% python3 -q
>>> import numpy as np
>>> np.set_printoptions(precision=2, suppress=True, linewidth=100)
>>> J = np.array([[-0.2, -0.3, -0.1, -0.3, 1.5], [-0.4, -0.2, 1.2, 0.3, 0.1]])
>>> rng = np.random.default_rng(60)
>>> J[1] = J[0] + 0.1 * rng.normal(size=5)
>>> J
array([[-0.2 , -0.3 , -0.1 , -0.3 ,  1.5 ],
       [-0.31, -0.34, -0.02, -0.43,  1.37]])
>>> th = np.radians(15)
>>> R = np.eye(5)
>>> R[3, 3] = R[4, 4] = np.cos(th)
>>> R[3, 4], R[4, 3] = -np.sin(th), np.sin(th)
>>> R
array([[ 1.  ,  0.  ,  0.  ,  0.  ,  0.  ],
       [ 0.  ,  1.  ,  0.  ,  0.  ,  0.  ],
       [ 0.  ,  0.  ,  1.  ,  0.  ,  0.  ],
       [ 0.  ,  0.  ,  0.  ,  0.97, -0.26],
       [ 0.  ,  0.  ,  0.  ,  0.26,  0.97]])
>>> Y = J @ R.T
>>> np.abs(Y - J).max(axis=0)
array([0.  , 0.  , 0.  , 0.38, 0.16])
>>> np.round(np.linalg.det(R), 2), round(np.trace(R), 2)
(np.float64(1.0), np.float64(4.93))
>>> np.allclose(J @ J.T, Y @ Y.T)
True
>>> np.linalg.svd(J, compute_uv=False), np.linalg.svd(Y, compute_uv=False)
(array([2.17, 0.15]), array([2.17, 0.15]))
>>> np.allclose(np.linalg.norm(J, axis=1), np.linalg.norm(Y, axis=1))
True
>>> Y
array([[-0.2 , -0.3 , -0.1 , -0.68,  1.37],
       [-0.31, -0.34, -0.02, -0.77,  1.22]])
>>> U, sig, VT = np.linalg.svd(J)
>>> sig
array([2.17, 0.15])
>>> np.argmax(sig[:-1] / (sig[1:] + 1e-6)) + 1
np.int64(1)
>>> Y = U[:, :1] @ np.diag(sig[:1]) @ VT[:1]
>>> np.round(np.abs(J - Y).max(), 2)
np.float64(0.07)
>>> np.linalg.matrix_rank(J, rtol=0.05)
np.int64(2)
>>> round(np.linalg.norm(J, 2) / np.linalg.norm(J), 2)
np.float64(1.0)
>>> np.linalg.cond(J) > 100
np.False_
>>> np.argsort(-np.linalg.norm(J, axis=0).round(6), kind="stable")[:3]
array([4, 3, 1])
>>> Y = J / np.linalg.norm(J, axis=1, keepdims=True)
>>> C2 = Y @ Y.T
>>> np.argwhere(np.triu(np.abs(C2) > 0.95, 1))
array([[0, 1]])
>>> C2
array([[1.  , 0.99],
       [0.99, 1.  ]])
>>> C2[1]
array([0.99, 1.  ])
>>> (C2 - 2 * np.eye(2)).round(6).argmax(axis=1)
array([1, 0])
>>> E = np.load("a.npy")
>>> E
array([[0, 0, 0, 1],
       [0, 0, 1, 1],
       [0, 1, 0, 1],
       [1, 1, 1, 0]])
>>> # symmetric, so the eigenvalues are real
>>> Q, V = np.linalg.qr(E[:, :1])[0], np.linalg.qr(E[:, 1:])[0]
>>> sig = np.linalg.svd(Q.T @ V, compute_uv=False)
>>> sig
array([0.93])
>>> round(np.linalg.norm(Q @ Q.T - V @ V.T, 2), 2)
np.float64(1.0)
